$ python3 -q
>>> import numpy as np
>>> from numpy import linalg as LA
>>> np.set_printoptions(suppress=True, linewidth=200)
>>> mat = np.load("x.npy")
>>> print(mat)
[[ 0.59 -1.54 -0.21 -1.39 -0.58 -1.1   0.57  1.56]
 [ 1.72 -0.52 -1.13 -1.36  1.16 -0.17 -0.78  0.82]
 [ 0.23  1.57 -0.45  0.09 -1.39 -0.59 -0.61 -1.9 ]
 [ 0.01 -0.81 -1.01  0.26 -1.49  0.86  2.02  0.48]
 [ 2.48 -0.57  0.45 -1.17 -0.33  0.9  -0.19  0.11]
 [ 0.25  2.17  0.    0.61  1.32 -0.78 -0.12  1.23]
 [ 0.78  0.13 -0.33 -0.93 -0.01 -1.36  1.43 -1.87]
 [ 0.57 -1.18 -0.53 -0.29 -1.9  -1.61  0.13  0.83]
 [-0.56 -1.94 -1.53 -0.44 -0.18  0.91 -0.97  0.75]
 [-0.37  0.96 -0.3   0.5   2.42  0.65  0.    1.15]
 [-1.2   0.87  0.22  1.35 -0.43  0.01 -1.38 -1.69]
 [-1.08 -0.08 -1.42  1.19 -0.57  0.6  -0.76  1.77]
 [ 0.31  0.3   0.1   1.76 -2.02 -0.75 -0.86  0.56]
 [ 1.94  0.24  1.11 -0.12 -0.74  0.54 -1.53 -0.85]
 [-1.13  0.91 -1.28 -0.7   1.49  0.98  0.09  1.26]
 [ 1.7  -0.01 -1.69 -1.06  0.78 -0.66  1.03 -0.16]
 [ 0.31  0.59  0.01 -2.65 -0.29  0.46 -0.31 -1.06]
 [-1.31  0.43 -1.8   0.05  0.91  0.79 -0.36  1.51]
 [ 1.    0.95  2.04  0.49  0.47  0.77  1.03  0.89]
 [ 0.07 -1.68  0.76 -0.15 -0.15  0.97 -1.31  1.7 ]
 [ 0.49 -1.14  0.16 -0.32 -0.3   1.74  1.16  1.69]
 [ 0.02 -0.93 -1.23  0.16 -1.48 -0.5   1.59  1.28]]
>>> cen = mat - mat.mean(axis=0)
>>> vecs = LA.svd(cen)[2][:7]
>>> other = cen - cen @ vecs.T @ vecs
>>> print(np.round(LA.norm(other) / LA.norm(cen), 2))
0.15
>>> print(np.round(np.diag(vecs.T @ vecs), 2))
[0.99 0.63 0.98 0.84 0.75 0.97 0.99 0.85]
>>> print(np.round(np.cov(cen @ vecs.T, rowvar=False), 2) + 0)
[[2.15 0.   0.   0.   0.   0.   0.  ]
 [0.   1.92 0.   0.   0.   0.   0.  ]
 [0.   0.   1.57 0.   0.   0.   0.  ]
 [0.   0.   0.   1.2  0.   0.   0.  ]
 [0.   0.   0.   0.   0.93 0.   0.  ]
 [0.   0.   0.   0.   0.   0.62 0.  ]
 [0.   0.   0.   0.   0.   0.   0.29]]
>>> arr = np.loadtxt("test7.csv", delimiter=",")
>>> print(arr)
[[-3. -2.  4.  4. -5.  0.  0.  0.  0.]
 [-1.  0.  5.  1.  1.  4.  0.  0.  0.]
 [ 1.  4.  4. -4. -3. -3.  0.  0.  0.]
 [-3.  0. -5.  5.  1.  1.  0.  0.  0.]
 [ 0.  2. -3.  1.  4.  2.  0.  0.  0.]
 [ 0.  4.  4. -2.  4.  5.  0.  0.  0.]
 [ 0.  0.  0.  0.  0.  0.  1.  0.  0.]
 [ 0.  0.  0.  0.  0.  0.  2.  0.  0.]
 [ 0.  0.  0.  0.  0.  0.  2.  3.  1.]]
>>> print(LA.matrix_rank(arr, rtol=0.1))
6
>>> rng = np.random.default_rng(92)
>>> idx = rng.permutation(9)
>>> print(idx)
[6 1 2 4 7 8 0 3 5]
>>> other = arr[idx][:, idx]
>>> print(np.round(LA.det(other), 2), np.round(LA.det(arr[idx]), 2))
0.0 0.0
>>> print(np.allclose(other, arr))
False
>>> print(np.round(np.sort(np.abs(LA.eigvals(other))), 2))
[ 0.    0.45  1.    1.    1.36  1.36  4.81 10.13 10.13]
>>> W2 = np.array([[-2, 0, 3, 2, -1], [2, -3, -1, -3, 1], [2, 0, 1, -1, -1]])
>>> feats = np.repeat(W2, 26 // 3, axis=0)
>>> feats = feats + 0.3 * rng.normal(size=feats.shape)
>>> print(feats.round(2) + 0)
[[-2.22 -0.01  2.92  1.94 -1.12]
 [-1.58  0.19  2.94  1.58 -1.25]
 [-2.13 -0.12  2.98  2.11 -1.24]
 [-1.58 -0.16  3.17  1.98 -1.44]
 [-2.09  0.03  3.64  2.61 -0.92]
 [-1.94  0.    3.19  1.85 -1.29]
 [-1.02 -0.32  2.15  2.17 -0.75]
 [-2.24 -0.18  2.88  2.17 -0.89]
 [ 1.94 -3.13 -1.15 -2.8   1.13]
 [ 2.14 -2.8  -0.9  -2.97  1.2 ]
 [ 1.65 -2.97 -1.21 -2.81  1.12]
 [ 2.22 -3.43 -0.74 -2.89  1.53]
 [ 1.74 -2.87 -1.48 -3.12  0.92]
 [ 2.29 -3.04 -0.36 -3.13  0.94]
 [ 1.73 -2.78 -1.21 -2.96  0.74]
 [ 1.59 -3.32 -1.16 -2.71  0.64]
 [ 2.7   0.46  1.5  -1.03 -1.09]
 [ 2.08 -0.38  0.59 -0.72 -0.95]
 [ 1.73 -0.41  0.98 -1.25 -1.13]
 [ 1.97  0.02  1.23 -0.99 -0.86]
 [ 1.86 -0.03  0.89 -1.02 -0.86]
 [ 1.69 -0.08  0.19 -0.91 -1.45]
 [ 1.95  0.32  1.22 -1.19 -0.65]
 [ 1.76  0.    0.9  -0.95 -0.93]]
>>> t3 = np.stack([feats, -1 * feats, feats[::-1]])
>>> print(np.round(LA.norm(t3, axis=(1, 2)), 2))
[19.85 19.85 19.85]
>>> print(np.round(np.einsum("bij,cij->bc", t3, t3), 2))
[[ 394.08 -394.08  160.  ]
 [-394.08  394.08 -160.  ]
 [ 160.   -160.    394.08]]
>>> print((t3 @ feats.T).shape)
(3, 24, 24)
>>> print(np.round(t3.sum(axis=0), 2) + 0)
[[ 1.76  0.    0.9  -0.95 -0.93]
 [ 1.95  0.32  1.22 -1.19 -0.65]
 [ 1.69 -0.08  0.19 -0.91 -1.45]
 [ 1.86 -0.03  0.89 -1.02 -0.86]
 [ 1.97  0.02  1.23 -0.99 -0.86]
 [ 1.73 -0.41  0.98 -1.25 -1.13]
 [ 2.08 -0.38  0.59 -0.72 -0.95]
 [ 2.7   0.46  1.5  -1.03 -1.09]
 [ 1.59 -3.32 -1.16 -2.71  0.64]
 [ 1.73 -2.78 -1.21 -2.96  0.74]
 [ 2.29 -3.04 -0.36 -3.13  0.94]
 [ 1.74 -2.87 -1.48 -3.12  0.92]
 [ 2.22 -3.43 -0.74 -2.89  1.53]
 [ 1.65 -2.97 -1.21 -2.81  1.12]
 [ 2.14 -2.8  -0.9  -2.97  1.2 ]
 [ 1.94 -3.13 -1.15 -2.8   1.13]
 [-2.24 -0.18  2.88  2.17 -0.89]
 [-1.02 -0.32  2.15  2.17 -0.75]
 [-1.94  0.    3.19  1.85 -1.29]
 [-2.09  0.03  3.64  2.61 -0.92]
 [-1.58 -0.16  3.17  1.98 -1.44]
 [-2.13 -0.12  2.98  2.11 -1.24]
 [-1.58  0.19  2.94  1.58 -1.25]
 [-2.22 -0.01  2.92  1.94 -1.12]]
>>> print(t3.shape)
(3, 24, 5)
>>> idx = feats[:, 2] > np.median(feats[:, 2])
>>> r0 = feats[idx].mean(axis=0) - feats[~idx].mean(axis=0)
>>> print(idx.astype(int))
[1 1 1 1 1 1 1 1 0 0 0 0 0 0 0 0 1 0 1 1 0 0 1 0]
>>> print(np.argsort(-np.abs(r0).round(6), kind="stable"))
[3 2 0 1 4]
>>> cen = feats - feats.mean(axis=0)
>>> left, sig, VT = LA.svd(cen, full_matrices=False)
>>> print(np.round(np.abs(VT[-1]), 2))
[0.25 0.66 0.23 0.11 0.66]
>>> print(round(float((sig ** 2).sum() ** 2 / (sig ** 4).sum()), 2))
1.33
>>> print((np.sign(left[:, 0]) == np.sign(left[0, 0])).astype(int))
[1 1 1 1 1 1 1 1 0 0 0 0 0 0 0 0 0 0 0 0 0 0 0 0]
>>> print(np.abs(left[:, 0]).argmax())
4
>>> print(np.abs(VT[0]).argmax())
3
>>> print(np.round(cen.mean(axis=0), 2) + 0)
[0. 0. 0. 0. 0.]
>>> W2 = feats[[17, 11]].astype(float)
>>> for _ in range(5):
...     idx = LA.norm(feats[:, None] - W2, axis=-1).argmin(axis=1)
...     W2 = np.array([feats[idx == j].mean(axis=0) for j in range(2)])
... 
>>> print(idx)
[0 0 0 0 0 0 0 0 1 1 1 1 1 1 1 1 0 0 0 0 0 0 0 0]
>>> print(np.abs(W2[1] - W2[0]).argmax())
3
>>> print(np.round(W2[1] - W2[0], 2))
[ 1.85 -3.   -2.99 -3.44  2.08]
>>> print(np.bincount(idx))
[16  8]
>>> m1 = np.load("w.npy")
>>> print(m1)
[[ 0.3 -0.9  0.2 -0.1  0.8]
 [-1.6 -1.9 -0.2 -0.6 -0.9]
 [-0.9 -0.4  1.6  1.4 -0.1]
 [ 2.8 -0.4  1.3 -0.8  0.9]
 [-0.5  0.8 -0.9 -0.4  0.4]]
>>> idx = rng.permutation(5)
>>> print(idx)
[0 3 4 2 1]
>>> other = m1[idx][:, idx]
>>> print(np.allclose(other, m1))
False
>>> print(np.diag(other))
[ 0.3 -0.8  0.4  1.6 -1.9]
